>>> import numpy as np
>>> import numpy.linalg as la
>>> np.set_printoptions(precision=2, suppress=True, linewidth=140)
>>> rnd = lambda a: np.round(a, 2) + 0
>>> M2 = np.array([[1, -1, 1, 1], [-3, -2, -3, 1]])
>>> J = M2.T @ M2
>>> J
array([[10,  5, 10, -2],
       [ 5,  5,  5, -3],
       [10,  5, 10, -2],
       [-2, -3, -2,  2]])
>>> # column 2 repeats column 0
>>> ev, V = la.eigh(J)
>>> x0 = np.array([3, -2, -3, 1])
>>> x0 @ J @ x0
np.int64(34)
>>> (np.sign(V[:, -1].round(6)) == np.sign(V[0, -1].round(6))).astype(int)
array([1, 1, 1, 0])
>>> rnd(np.trace(la.pinv(J) @ J))
np.float64(2.0)
>>> np.unique(J.round(6), axis=0).shape
(3, 4)
>>> np.allclose(J[:-1].T @ la.lstsq(J[:-1].T, J[-1])[0], J[-1])
True
>>> E = np.load("x.npy")
>>> E
array([[ 1,  0],
       [-2,  4]])
>>> # row 1 dominates
>>> M2 = la.inv(E)
>>> E @ M2
array([[1., 0.],
       [0., 1.]])
>>> ev, V = la.eig(E)
>>> np.prod(ev)
np.float64(4.0)
>>> E @ V[:, 0] - ev[0] * V[:, 0]
array([0., 0.])
>>> rnd(np.sort(la.eigvals(la.inv(E))))
array([0.25, 1.  ])
>>> P = np.triu(np.array([[-1, -3], [-3, -2]]), 1) + np.eye(2)
>>> M2 = P @ E @ la.inv(P)
>>> np.trace(M2), np.trace(E)
(np.float64(5.0), np.int64(5))
>>> la.matrix_rank(M2)
np.int64(2)
>>> M2
array([[ 7.,  9.],
       [-2., -2.]])
>>> rnd(la.det(M2))
np.float64(4.0)
>>> F = np.loadtxt("case14.csv", delimiter=",")
>>> F
array([[-1.,  0.,  0.,  0.,  0.],
       [ 0., -1.,  0.,  0.,  0.],
       [ 0.,  0., -1.,  0.,  0.],
       [ 0.,  0.,  0., -5.,  0.],
       [ 0.,  0.,  0.,  0.,  0.]])
>>> # column 3 dominates
>>> x0 = np.array([0, 0, 0, 2, 0])
>>> (F * x0).sum(axis=1)
array([  0.,   0.,   0., -10.,   0.])
>>> la.norm(F @ x0) <= la.norm(F, 2) * la.norm(x0) + 1e-9
np.True_
>>> (F @ x0).argmax()
np.int64(0)
>>> F @ (2 * x0)
array([  0.,   0.,   0., -20.,   0.])
>>> np.sign((F @ x0).round(6))
array([ 0.,  0.,  0., -1.,  0.])
>>> rnd(la.pinv(F))
array([[-1. ,  0. ,  0. ,  0. ,  0. ],
       [ 0. , -1. ,  0. ,  0. ,  0. ],
       [ 0. ,  0. , -1. ,  0. ,  0. ],
       [ 0. ,  0. ,  0. , -0.2,  0. ],
       [ 0. ,  0. ,  0. ,  0. ,  0. ]])
>>> rnd(la.norm(F, axis=0))
array([1., 1., 1., 5., 0.])
>>> M2 = F[0, 0] * F[1:] - np.outer(F[1:, 0], F[0])
>>> M2
array([[ 0.,  1., -0., -0., -0.],
       [ 0., -0.,  1., -0., -0.],
       [ 0., -0., -0.,  5., -0.],
       [ 0., -0., -0., -0., -0.]])
>>> np.flatnonzero(~M2.round(6).any(axis=1))
array([3])
>>> F[:, 0] / F[0, 0]
array([ 1., -0., -0., -0., -0.])
>>> la.matrix_rank(M2, rtol=0.1)
np.int64(3)
>>> rnd(la.norm(M2, 2) / la.norm(M2))
np.float64(0.96)
>>> np.argsort(-la.norm(M2, axis=0).round(6), kind="stable")[:3]
array([3, 1, 2])
>>> [round(float(x), 2) for x in la.svd(M2, compute_uv=False)[:3]]
[5.0, 1.0, 1.0]
>>> W0 = np.array([[2, 0, 3, 1, 3],
...     [2, 0, 3, 1, 3],
...     [2, 0, 3, 1, 3],
...     [-4, 0, -6, -2, -6],
...     [2, 0, 3, 1, 3]])
>>> W0
array([[ 2,  0,  3,  1,  3],
       [ 2,  0,  3,  1,  3],
       [ 2,  0,  3,  1,  3],
       [-4,  0, -6, -2, -6],
       [ 2,  0,  3,  1,  3]])
>>> ang = np.radians(30)
>>> R = np.eye(5)
>>> R[4, 4] = R[3, 3] = np.cos(ang)
>>> R[4, 3], R[3, 4] = -np.sin(ang), np.sin(ang)
>>> rnd(R)
array([[ 1.  ,  0.  ,  0.  ,  0.  ,  0.  ],
       [ 0.  ,  1.  ,  0.  ,  0.  ,  0.  ],
       [ 0.  ,  0.  ,  1.  ,  0.  ,  0.  ],
       [ 0.  ,  0.  ,  0.  ,  0.87,  0.5 ],
       [ 0.  ,  0.  ,  0.  , -0.5 ,  0.87]])
>>> M2 = W0 @ R.T
>>> np.allclose(W0 @ W0.T, M2 @ M2.T)
True
>>> rnd(M2)
array([[ 2.  ,  0.  ,  3.  ,  2.37,  2.1 ],
       [ 2.  ,  0.  ,  3.  ,  2.37,  2.1 ],
       [ 2.  ,  0.  ,  3.  ,  2.37,  2.1 ],
       [-4.  ,  0.  , -6.  , -4.73, -4.2 ],
       [ 2.  ,  0.  ,  3.  ,  2.37,  2.1 ]])
>>> rnd(la.det(R)), rnd(np.trace(R))
(np.float64(1.0), np.float64(4.73))
>>> X = np.load("arr.npy")
>>> X
array([[ 2, -3, -1,  1, -2],
       [-3, -2, -3, -2,  0],
       [-1, -3, -2,  2, -1],
       [ 1, -2,  2, -4,  1],
       [-2,  0, -1,  1,  2]])
>>> # symmetric, so the eigenvalues are real
>>> q, V = la.qr(X[:, :3])[0], la.qr(X[:, 3:])[0]
>>> sig = la.svd(q.T @ V, compute_uv=False)
>>> rnd(sig)
array([0.94, 0.6 ])
>>> rnd(la.norm(q @ q.T - V @ V.T, 2))
np.float64(1.0)
>>> rnd(np.abs(la.eigvals(X)).max())
np.float64(6.38)
>>> rnd(np.sort(np.abs(la.eigvals(X))))
array([0.62, 2.04, 5.09, 5.38, 6.38])
>>> np.trace(X)
np.int64(-4)
>>> (X + X.T) / 2
array([[ 2., -3., -1.,  1., -2.],
       [-3., -2., -3., -2.,  0.],
       [-1., -3., -2.,  2., -1.],
       [ 1., -2.,  2., -4.,  1.],
       [-2.,  0., -1.,  1.,  2.]])
>>> np.allclose(X @ X.T, X.T @ X)
True
>>> la.matrix_power(X, 3)
array([[  34,  -98,  -42,   37,  -63],
       [ -98,  -94, -102,  -34,    4],
       [ -42, -102, -104,   65,  -45],
       [  37,  -34,   65, -132,   22],
       [ -63,    4,  -45,   22,   22]])
>>> A = np.load("m.npy")
>>> A
array([[ 0,  0,  0, -2,  4, -2],
       [ 0,  0,  0, -4,  0, -4],
       [ 0,  0,  0,  4,  6, -6],
       [ 0,  0,  0, -1,  2, -1],
       [ 0,  0,  0, -2,  0, -2],
       [ 0,  0,  0,  2,  3, -3]])
>>> A.reshape(2, -1)
array([[ 0,  0,  0, -2,  4, -2,  0,  0,  0, -4,  0, -4,  0,  0,  0,  4,  6, -6],
       [ 0,  0,  0, -1,  2, -1,  0,  0,  0, -2,  0, -2,  0,  0,  0,  2,  3, -3]])
>>> A.reshape(-1, 2)
array([[ 0,  0],
       [ 0, -2],
       [ 4, -2],
       [ 0,  0],
       [ 0, -4],
       [ 0, -4],
       [ 0,  0],
       [ 0,  4],
       [ 6, -6],
       [ 0,  0],
       [ 0, -1],
       [ 2, -1],
       [ 0,  0],
       [ 0, -2],
       [ 0, -2],
       [ 0,  0],
       [ 0,  2],
       [ 3, -3]])
>>> blk = A.reshape(6, 2, -1)
>>> blk[:, 0]
array([[0, 0, 0],
       [0, 0, 0],
       [0, 0, 0],
       [0, 0, 0],
       [0, 0, 0],
       [0, 0, 0]])
>>> blk.shape
(6, 2, 3)
>>> blk.transpose(1, 0, 2)
array([[[ 0,  0,  0],
        [ 0,  0,  0],
        [ 0,  0,  0],
        [ 0,  0,  0],
        [ 0,  0,  0],
        [ 0,  0,  0]],

       [[-2,  4, -2],
        [-4,  0, -4],
        [ 4,  6, -6],
        [-1,  2, -1],
        [-2,  0, -2],
        [ 2,  3, -3]]])
>>> np.einsum("ihd,jhd->hij", blk, blk).shape
(2, 6, 6)
>>> rnd(F @ la.pinv(F) @ F)
array([[-1.,  0.,  0.,  0.,  0.],
       [ 0., -1.,  0.,  0.,  0.],
       [ 0.,  0., -1.,  0.,  0.],
       [ 0.,  0.,  0., -5.,  0.],
       [ 0.,  0.,  0.,  0.,  0.]])
>>> np.allclose(F[:-1].T @ la.lstsq(F[:-1].T, F[-1])[0], F[-1])
True
>>> rng = np.random.default_rng(86584)
>>> z = rng.permutation(6)
>>> z
array([5, 2, 0, 1, 4, 3])
>>> M2 = A[z][:, z]
>>> rnd(la.det(M2)), rnd(la.det(A[z]))
(np.float64(0.0), np.float64(0.0))
>>> mat = np.array([[1, 2, 2, 2], [-1, -2, -1, 3], [0, 5, 0, -1], [3, 6, 4, -4]])
>>> rnd(la.det(mat.T))
np.float64(0.0)
>>> np.einsum("ij,ji->", mat, mat)
np.int64(47)
>>> np.einsum("ii->", mat)
np.int64(-5)
>>> rnd(la.eigvals(mat).sum().real)
np.float64(-5.0)
>>> np.kron(np.eye(2, dtype=int), mat)
array([[ 1,  2,  2,  2,  0,  0,  0,  0],
       [-1, -2, -1,  3,  0,  0,  0,  0],
       [ 0,  5,  0, -1,  0,  0,  0,  0],
       [ 3,  6,  4, -4,  0,  0,  0,  0],
       [ 0,  0,  0,  0,  1,  2,  2,  2],
       [ 0,  0,  0,  0, -1, -2, -1,  3],
       [ 0,  0,  0,  0,  0,  5,  0, -1],
       [ 0,  0,  0,  0,  3,  6,  4, -4]])
>>> la.lstsq(mat[:-1].T, mat[-1])[2]
np.int32(3)
>>> rnd(np.trace(la.pinv(mat) @ mat))
np.float64(3.0)
>>> np.abs(np.diag(la.qr(mat)[1])) > 1e-9
array([ True,  True,  True, False])
>>> rnd(mat @ la.pinv(mat) @ mat)
array([[ 1.,  2.,  2.,  2.],
       [-1., -2., -1.,  3.],
       [ 0.,  5.,  0., -1.],
       [ 3.,  6.,  4., -4.]])
>>> np.unique(mat.round(6), axis=0).shape
(4, 4)
>>> np.allclose(mat[:-1].T @ la.lstsq(mat[:-1].T, mat[-1])[0], mat[-1])
True
>>> rnd(la.det(mat))
np.float64(0.0)
>>> (mat + mat.T) / 2
array([[ 1. ,  0.5,  1. ,  2.5],
       [ 0.5, -2. ,  2. ,  4.5],
       [ 1. ,  2. ,  0. ,  1.5],
       [ 2.5,  4.5,  1.5, -4. ]])
>>> np.trace(mat)
np.int64(-5)
>>> (mat - mat.T) / 2
array([[ 0. ,  1.5,  1. , -0.5],
       [-1.5,  0. , -3. , -1.5],
       [-1. ,  3. ,  0. , -2.5],
       [ 0.5,  1.5,  2.5,  0. ]])
>>> left, sig, Vt = la.svd(mat, full_matrices=False)
>>> np.abs(left[:, 0]).round(6).argmax()
np.int64(3)
>>> rnd(np.cumsum(sig ** 2) / np.sum(sig ** 2))
array([0.83, 0.93, 1.  , 1.  ])
>>> rnd(np.sqrt((sig ** 2).sum())), rnd(la.norm(mat))
(np.float64(11.45), np.float64(11.45))
>>> left.shape, sig.shape, Vt.shape
((4, 4), (4,), (4, 4))
>>> (sig > 1e-8).sum()
np.int64(3)
>>> rnd(Vt @ Vt.T)
array([[1., 0., 0., 0.],
       [0., 1., 0., 0.],
       [0., 0., 1., 0.],
       [0., 0., 0., 1.]])
>>> rnd(left.T @ mat @ Vt.T)
array([[10.44,  0.  ,  0.  ,  0.  ],
       [ 0.  ,  3.62,  0.  ,  0.  ],
       [ 0.  ,  0.  ,  2.96,  0.  ],
       [ 0.  ,  0.  ,  0.  ,  0.  ]])
>>> rnd(sig)
array([10.44,  3.62,  2.96,  0.  ])
>>> rnd(np.abs(Vt[0]))
array([0.29, 0.77, 0.38, 0.42])
>>> arr = np.load("run11.npy")
>>> arr
array([[ 9.,  5.,  0.,  0.,  0.],
       [ 5., -8.,  5.,  0.,  0.],
       [ 0.,  5., -3.,  5.,  0.],
       [ 0.,  0.,  5., -4.,  5.],
       [ 0.,  0.,  0.,  5., -4.]])
>>> # symmetric, so the eigenvalues are real
>>> P = np.triu(np.array([[3, 1, -1, 3, 0],
...     [-1, 1, 3, 2, -1],
...     [-2, 2, 2, -2, -3],
...     [-1, 0, 3, 3, -3],
...     [-1, -3, 1, -3, -3]]), 1) + np.eye(5)
>>> M2 = P @ arr @ la.inv(P)
>>> rnd(np.poly(M2))
array([    1.,    10.,  -143., -1159.,  3122., 10294.])
>>> P @ arr - arr @ P
array([[  5., -22.,  17., -54.,  20.],
       [  0.,  10.,  30.,  13.,  21.],
       [  0.,   0., -25., -23.,  13.],
       [  0.,   0.,   0.,  -5.,  15.],
       [  0.,   0.,   0.,   0.,  15.]])
>>> la.matrix_rank(M2)
np.int64(5)
>>> np.allclose(arr @ arr.T, arr.T @ arr)
True
>>> rnd(la.det(arr))
np.float64(-10294.0)
>>> np.trace(arr)
np.float64(-10.0)
>>> (arr + arr.T) / 2
array([[ 9.,  5.,  0.,  0.,  0.],
       [ 5., -8.,  5.,  0.,  0.],
       [ 0.,  5., -3.,  5.,  0.],
       [ 0.,  0.,  5., -4.,  5.],
       [ 0.,  0.,  0.,  5., -4.]])
>>> np.allclose(arr, arr.T)
True
>>> rnd(np.sort(np.abs(la.eigvals(arr))))
array([ 2.12,  3.85,  9.12, 10.53, 13.14])
>>> rnd(np.abs(la.eigvals(arr)).max())
np.float64(13.14)
>>> C2 = arr.T @ arr
>>> C2
array([[106.,   5.,  25.,   0.,   0.],
       [  5., 114., -55.,  25.,   0.],
       [ 25., -55.,  59., -35.,  25.],
       [  0.,  25., -35.,  66., -40.],
       [  0.,   0.,  25., -40.,  41.]])
>>> (arr @ arr.T).shape
(5, 5)
>>> np.diag(C2)
array([106., 114.,  59.,  66.,  41.])
